>>> import numpy as np
>>> np.set_printoptions(precision=2, suppress=True, linewidth=140, legacy="1.25")
>>> def rnd(a):
...     return np.round(a, 2) + 0
... 
>>> feats = np.array([[0, 0, 3, 7], [0, 0, 3, 7], [0, 0, 0, 9], [0, 0, 0, 0]])
>>> # row 1 repeats row 0
>>> print(np.abs(np.diag(np.linalg.qr(feats)[1])) > 1e-9)
[False False False False]
>>> print(rnd(feats @ np.linalg.pinv(feats) @ feats))
[[0. 0. 3. 7.]
 [0. 0. 3. 7.]
 [0. 0. 0. 9.]
 [0. 0. 0. 0.]]
>>> np.allclose(feats[:-1].T @ np.linalg.lstsq(feats[:-1].T, feats[-1])[0], feats[-1])
True
>>> rng = np.random.default_rng(63)
>>> lab = rng.permutation(4)
>>> print(lab)
[3 2 1 0]
>>> A2 = feats[lab][:, lab]
>>> A2
array([[0, 0, 0, 0],
       [9, 0, 0, 0],
       [7, 3, 0, 0],
       [7, 3, 0, 0]])
>>> F = np.loadtxt("w.csv", delimiter=",")
>>> rnd(F)
array([[ -1.79,   3.83,   7.65,  -9.44,  -3.66,  -7.31,   3.74,  -3.74, -14.97],
       [ -1.54,   3.62,   7.23,  -8.78,  -3.26,  -6.52,   3.43,  -3.45, -13.75],
       [ -1.09,   3.17,   6.35,  -7.44,  -2.48,  -4.96,   2.79,  -2.87, -11.31],
       [ -0.78,   2.82,   5.65,  -6.43,  -1.92,  -3.84,   2.29,  -2.46,  -9.49],
       [ -0.68,   2.69,   5.39,  -6.06,  -1.73,  -3.46,   2.11,  -2.32,  -8.84],
       [ -0.3 ,   2.12,   4.24,  -4.54,  -0.97,  -1.94,   1.33,  -1.76,  -6.18],
       [ -0.25,   2.02,   4.03,  -4.28,  -0.85,  -1.69,   1.19,  -1.67,  -5.73],
       [  0.  ,   1.05,   2.1 ,  -2.1 ,  -0.03,  -0.05,   0.05,  -1.03,  -2.16],
       [ -0.01,   0.76,   1.51,  -1.53,   0.1 ,   0.2 ,  -0.23,  -0.88,  -1.32],
       [ -0.02,   0.69,   1.37,  -1.4 ,   0.12,   0.24,  -0.28,  -0.85,  -1.14],
       [ -0.03,   0.66,   1.32,  -1.35,   0.12,   0.25,  -0.3 ,  -0.84,  -1.07],
       [ -0.04,   0.62,   1.24,  -1.27,   0.13,   0.26,  -0.34,  -0.82,  -0.97],
       [ -0.07,   0.45,   0.9 ,  -0.98,   0.15,   0.3 ,  -0.44,  -0.74,  -0.61],
       [ -0.11,   0.31,   0.62,  -0.73,   0.14,   0.27,  -0.49,  -0.67,  -0.34],
       [ -0.15,   0.14,   0.28,  -0.43,   0.09,   0.18,  -0.47,  -0.52,  -0.1 ],
       [ -0.15,   0.13,   0.27,  -0.41,   0.08,   0.17,  -0.46,  -0.51,  -0.1 ],
       [ -0.15,   0.13,   0.26,  -0.41,   0.08,   0.17,  -0.46,  -0.51,  -0.09],
       [ -0.15,   0.1 ,   0.2 ,  -0.35,   0.07,   0.14,  -0.43,  -0.47,  -0.07],
       [  0.26,   0.03,   0.07,   0.19,   0.04,   0.08,   0.43,   0.44,   0.01],
       [  0.44,   0.08,   0.15,   0.29,   0.1 ,   0.19,   0.7 ,   0.72,   0.04],
       [  0.56,   0.1 ,   0.2 ,   0.35,   0.14,   0.27,   0.84,   0.88,   0.07],
       [  2.11,   0.51,   1.02,   1.08,   0.88,   1.76,   2.45,   2.82,   0.73],
       [  2.54,   0.63,   1.25,   1.29,   1.12,   2.25,   2.84,   3.33,   0.99],
       [  4.92,   1.23,   2.45,   2.47,   2.59,   5.17,   4.67,   6.03,   2.72],
       [  5.1 ,   1.27,   2.54,   2.56,   2.7 ,   5.41,   4.8 ,   6.23,   2.87],
       [  5.53,   1.37,   2.75,   2.78,   2.99,   5.97,   5.1 ,   6.71,   3.22],
       [  6.18,   1.53,   3.06,   3.13,   3.42,   6.84,   5.53,   7.42,   3.78],
       [  6.63,   1.63,   3.26,   3.36,   3.72,   7.43,   5.82,   7.9 ,   4.17],
       [  6.68,   1.64,   3.29,   3.39,   3.75,   7.5 ,   5.85,   7.96,   4.22],
       [  9.37,   2.25,   4.5 ,   4.87,   5.62,  11.25,   7.5 ,  10.87,   6.75],
       [ 16.23,   3.66,   7.32,   8.91,  10.66,  21.32,  11.14,  18.14,  14.  ]])
>>> # looks like rank 3
>>> rank = np.linalg.matrix_rank(F)
>>> rank
3
>>> ns = np.linalg.svd(F)[2][rank:].T
>>> np.allclose(F @ ns, 0)
True
>>> [int(np.linalg.matrix_rank(np.delete(F, i, axis=0))) for i in range(31)]
[3, 3, 3, 3, 3, 3, 3, 3, 3, 3, 3, 3, 3, 3, 3, 3, 3, 3, 3, 3, 3, 3, 3, 3, 3, 3, 3, 3, 3, 3, 3]
>>> ns.shape
(9, 6)
>>> np.linalg.matrix_rank(F.T @ F), np.linalg.matrix_rank(F @ F.T)
(3, 3)
